% python3 -q
>>> import numpy as np
>>> from numpy import linalg as LA
>>> np.set_printoptions(suppress=True, linewidth=140)
>>> out = np.array([[-5, 1], [0, -7]])
>>> m1 = np.triu(out, 1)
>>> m1
array([[0, 1],
       [0, 0]])
>>> # triangular
>>> gram = m1.T @ m1
>>> LA.matrix_rank(gram)
np.int64(1)
>>> np.round(LA.svd(m1, compute_uv=False) ** 2, 2)
array([1., 0.])
>>> np.allclose(gram, gram.T)
True
>>> print((m1 @ m1.T).shape)
(2, 2)
>>> arr = np.array([[0.76, -1.02, -1.17],
...     [-1.42, 3.15, 5.01],
...     [-0.16, 0.87, 1.29],
...     [1.03, -0.36, -0.16],
...     [-0.26, -1.34, -2.44],
...     [-0.64, 1.52, 2.34],
...     [0.28, 1.01, 1.81],
...     [1.22, -2.75, -4.2],
...     [0.37, 0.78, 1.76],
...     [0.29, -3.76, -6.08],
...     [-0.35, 0.04, 0.17],
...     [0.17, -1.15, -2.23],
...     [-0.38, -0.34, -1.15],
...     [0.65, -2.02, -3.98],
...     [-0.17, -0.28, -0.35],
...     [-0.55, 2.55, 4.19]])
>>> print(arr)
[[ 0.76 -1.02 -1.17]
 [-1.42  3.15  5.01]
 [-0.16  0.87  1.29]
 [ 1.03 -0.36 -0.16]
 [-0.26 -1.34 -2.44]
 [-0.64  1.52  2.34]
 [ 0.28  1.01  1.81]
 [ 1.22 -2.75 -4.2 ]
 [ 0.37  0.78  1.76]
 [ 0.29 -3.76 -6.08]
 [-0.35  0.04  0.17]
 [ 0.17 -1.15 -2.23]
 [-0.38 -0.34 -1.15]
 [ 0.65 -2.02 -3.98]
 [-0.17 -0.28 -0.35]
 [-0.55  2.55  4.19]]
>>> proj = arr @ LA.solve(arr.T @ arr, arr.T)
>>> round(float(np.trace(proj)), 2)
3.0
>>> print(np.allclose(proj @ proj, proj))
True
>>> np.round(LA.eigvalsh(proj), 2) + 0
array([0., 0., 0., 0., 0., 0., 0., 0., 0., 0., 0., 0., 0., 1., 1., 1.])
>>> np.round(np.diag(proj), 2)
array([0.16, 0.31, 0.04, 0.24, 0.13, 0.06, 0.1 , 0.23, 0.15, 0.51, 0.08, 0.1 , 0.19, 0.52, 0.05, 0.13])
>>> np.round(proj @ arr[:, 0], 2)
array([ 0.76, -1.42, -0.16,  1.03, -0.26, -0.64,  0.28,  1.22,  0.37,  0.29, -0.35,  0.17, -0.38,  0.65, -0.17, -0.55])
>>> D = LA.norm(arr[:, None] - arr[None], axis=-1)
>>> np.flatnonzero(D[4] < D.mean() / 2)
array([ 0,  4, 11, 12, 13])
>>> (D + 1e9 * np.eye(16)).round(6).argmin(axis=1)
array([11, 15,  6, 14, 11,  6,  8, 13,  6,  7, 14,  4, 14,  7, 10,  1])
>>> Xs = arr - arr.mean(axis=0)
>>> U, sigma, VT = LA.svd(Xs, full_matrices=False)
>>> print(LA.matrix_rank(Xs))
3
>>> sigma.round(2)
array([13.86,  2.05,  0.53])
>>> print(round((sigma ** 2).sum() ** 2 / (sigma ** 4).sum(), 2))
1.05
>>> np.abs(U[:, 0]).argmax()
np.int64(9)
>>> np.round(np.abs(VT[-1]), 2)
array([0.23, 0.85, 0.48])
>>> np.round(VT[0] * np.sign(VT[0, np.abs(VT[0]).argmax()]), 2)
array([-0.13,  0.51,  0.85])
>>> out = np.array([[1, 2, 1], [1, 0, 0], [1, 0, 1]])
>>> print(np.round(np.einsum("ij->j", arr), 2))
[ 0.84 -3.1  -5.19]
>>> Xs = (arr - arr.mean(axis=0)) / arr.std(axis=0)
>>> np.argwhere(np.abs(Xs) > 2)
array([[1, 0],
       [9, 1]])
>>> c = LA.lstsq(np.delete(Xs, 1, axis=1), Xs[:, 1])[0]
>>> c.round(2)
array([-0.1 ,  0.93])
>>> mat = np.load("data.npy")
>>> mat.round(2)
array([[-0.77,  0.52, -0.37],
       [-0.48, -0.86, -0.2 ],
       [-0.42,  0.02,  0.91]])
>>> out = np.array([[2, 2, 1], [1, 3, 3], [2, 1, 3]])
>>> print(np.round(mat @ out, 2))
[[-1.77 -0.37 -0.33]
 [-2.21 -3.72 -3.64]
 [ 1.    0.14  2.37]]
>>> np.round(np.einsum("ik,kj->ji", mat, out), 2)
array([[-1.77, -2.21,  1.  ],
       [-0.37, -3.72,  0.14],
       [-0.33, -3.64,  2.37]])
>>> out = mat / np.sqrt((mat ** 2).mean(axis=1, keepdims=True))
>>> LA.matrix_rank(mat - mat.mean(axis=1, keepdims=True))
np.int64(2)
>>> out[1].round(2)
array([-0.83, -1.48, -0.35])
>>> out = np.array([[-2, -1, -3], [1, 1, 3], [1, -3, 1]])
>>> out[-1] = out[0]
>>> feats = out + 0.02 * np.eye(3)
>>> feats
array([[-1.98, -1.  , -3.  ],
       [ 1.  ,  1.02,  3.  ],
       [-2.  , -1.  , -2.98]])
>>> out = feats / np.sqrt((feats ** 2).mean(axis=1, keepdims=True))
>>> LA.matrix_rank(out) == LA.matrix_rank(feats)
np.True_
>>> np.round(LA.norm(out, axis=1), 2)
array([1.73, 1.73, 1.73])
